>>> import numpy as np
>>> np.set_printoptions(precision=3, suppress=True, linewidth=200)
>>> def rd(a):
...     return np.round(a, 3) + 0
... 
>>> F = np.loadtxt("mat.csv", delimiter=",")
>>> F
array([[-2.,  1.,  1.,  1.],
       [ 1., -2.,  1.,  1.],
       [ 1.,  1., -2.,  1.],
       [ 1.,  1.,  1., -2.]])
>>> # equal to its transpose
>>> print(np.kron(np.eye(2, dtype=int), F))
[[-2.  1.  1.  1. -0.  0.  0.  0.]
 [ 1. -2.  1.  1.  0. -0.  0.  0.]
 [ 1.  1. -2.  1.  0.  0. -0.  0.]
 [ 1.  1.  1. -2.  0.  0.  0. -0.]
 [-0.  0.  0.  0. -2.  1.  1.  1.]
 [ 0. -0.  0.  0.  1. -2.  1.  1.]
 [ 0.  0. -0.  0.  1.  1. -2.  1.]
 [ 0.  0.  0. -0.  1.  1.  1. -2.]]
>>> rd(np.poly(F))
array([  1.,   8.,  18.,   0., -27.])
>>> rd(np.linalg.det(F[::-1]))
np.float64(-27.0)
>>> print(rd(np.linalg.eigvals(F).sum().real))
-8.0
>>> r0, g = F[2], F[1]
>>> r0 @ r0
np.float64(7.0)
>>> r0 @ g
np.float64(-2.0)
>>> pr = (r0 @ g) / (r0 @ r0) * r0
>>> rd((g - pr) @ r0)
np.float64(0.0)
>>> print(rd(g - pr))
[ 1.286 -1.714  0.429  1.286]
>>> rd(pr)
array([-0.286, -0.286,  0.571, -0.286])
>>> rd(np.linalg.norm(r0 + g) ** 2 + np.linalg.norm(r0 - g) ** 2)
np.float64(28.0)
>>> evals, vecs = np.linalg.eigh(F)
>>> x0 = np.array([-1, 0, -1, 0])
>>> x0 @ F @ x0
np.float64(-2.0)
>>> np.linalg.rank(F)
Traceback (most recent call last):
  File "<python-input-21>", line 1, in <module>
    np.linalg.rank(F)
    ^^^^^^^^^^^^^^
AttributeError: module 'numpy.linalg' has no attribute 'rank'
>>> np.unravel_index(np.abs(F).argmax(), F.shape)
(np.int64(0), np.int64(0))
>>> np.diff(F, axis=0)
array([[ 3., -3.,  0.,  0.],
       [ 0.,  3., -3.,  0.],
       [ 0.,  0.,  3., -3.]])
>>> rd(np.linalg.norm(F))
np.float64(5.292)
>>> rd(np.linalg.svd(F, compute_uv=False))
array([3., 3., 3., 1.])
>>> F.shape
(4, 4)
>>> print(F.sum(axis=1))
[1. 1. 1. 1.]
>>> F - F[0]
array([[ 0.,  0.,  0.,  0.],
       [ 3., -3.,  0.,  0.],
       [ 3.,  0., -3.,  0.],
       [ 3.,  0.,  0., -3.]])
>>> F[:, 4]
Traceback (most recent call last):
  File "<python-input-29>", line 1, in <module>
    F[:, 4]
    ~^^^^^^
IndexError: index 4 is out of bounds for axis 1 with size 4
>>> np.linalg.matrix_rank(F)
np.int64(4)
>>> np.count_nonzero(F)
np.int64(16)
